>>> import numpy as np
>>> import numpy.linalg as la
>>> np.set_printoptions(suppress=True, linewidth=140)
>>> def rnd(a):
...     return np.round(a, 3) + 0
... 
>>> m1 = np.loadtxt("arr.csv", delimiter=",")
>>> rnd(m1)
array([[-0.5  ,  0.   ,  0.866,  0.   ,  0.   ],
       [ 0.   ,  1.   ,  0.   ,  0.   ,  0.   ],
       [-0.866,  0.   , -0.5  ,  0.   ,  0.   ],
       [ 0.   ,  0.   ,  0.   ,  1.   ,  0.   ],
       [ 0.   ,  0.   ,  0.   ,  0.   ,  1.   ]])
>>> x = np.array([1, 2, -3, 1, -1])
>>> rnd(la.det(m1))
np.float64(1.0)
>>> rnd(np.sort(np.abs(np.degrees(np.angle(la.eigvals(m1))))))
array([  0.,   0.,   0., 120., 120.])
>>> rnd(np.abs(la.eigvals(m1)))
array([1., 1., 1., 1., 1.])
>>> m1.T @ (m1 @ x)
array([ 1.,  2., -3.,  1., -1.])
>>> print(rnd(la.inv(m1)))
[[-0.5    0.    -0.866  0.     0.   ]
 [ 0.     1.     0.     0.     0.   ]
 [ 0.866  0.    -0.5    0.     0.   ]
 [ 0.     0.     0.     1.     0.   ]
 [ 0.     0.     0.     0.     1.   ]]
>>> print(rnd(la.norm(x)), rnd(la.norm(m1 @ x)))
4.0 4.0
>>> rnd((m1 + m1.T) / 2)
array([[-0.5,  0. ,  0. ,  0. ,  0. ],
       [ 0. ,  1. ,  0. ,  0. ,  0. ],
       [ 0. ,  0. , -0.5,  0. ,  0. ],
       [ 0. ,  0. ,  0. ,  1. ,  0. ],
       [ 0. ,  0. ,  0. ,  0. ,  1. ]])
>>> print(rnd(m1 @ m1))
[[-0.5    0.    -0.866  0.     0.   ]
 [ 0.     1.     0.     0.     0.   ]
 [ 0.866  0.    -0.5    0.     0.   ]
 [ 0.     0.     0.     1.     0.   ]
 [ 0.     0.     0.     0.     1.   ]]
>>> assert m1 == m1.T
Traceback (most recent call last):
  File "<python-input-15>", line 1, in <module>
    assert m1 == m1.T
           ^^^^^^^^^^
ValueError: The truth value of an array with more than one element is ambiguous. Use a.any() or a.all()
>>> rnd(np.sort(np.abs(la.eigvals(m1))))
array([1., 1., 1., 1., 1.])
>>> m1.inv()
Traceback (most recent call last):
  File "<python-input-17>", line 1, in <module>
    m1.inv()
    ^^^^^^
AttributeError: 'numpy.ndarray' object has no attribute 'inv'
>>> print(rnd(np.kron(np.eye(2, dtype=int), m1)))
[[-0.5    0.     0.866  0.     0.     0.     0.     0.     0.     0.   ]
 [ 0.     1.     0.     0.     0.     0.     0.     0.     0.     0.   ]
 [-0.866  0.    -0.5    0.     0.     0.     0.     0.     0.     0.   ]
 [ 0.     0.     0.     1.     0.     0.     0.     0.     0.     0.   ]
 [ 0.     0.     0.     0.     1.     0.     0.     0.     0.     0.   ]
 [ 0.     0.     0.     0.     0.    -0.5    0.     0.866  0.     0.   ]
 [ 0.     0.     0.     0.     0.     0.     1.     0.     0.     0.   ]
 [ 0.     0.     0.     0.     0.    -0.866  0.    -0.5    0.     0.   ]
 [ 0.     0.     0.     0.     0.     0.     0.     0.     1.     0.   ]
 [ 0.     0.     0.     0.     0.     0.     0.     0.     0.     1.   ]]
>>> print(rnd(np.einsum("ii->", m1)))
2.0
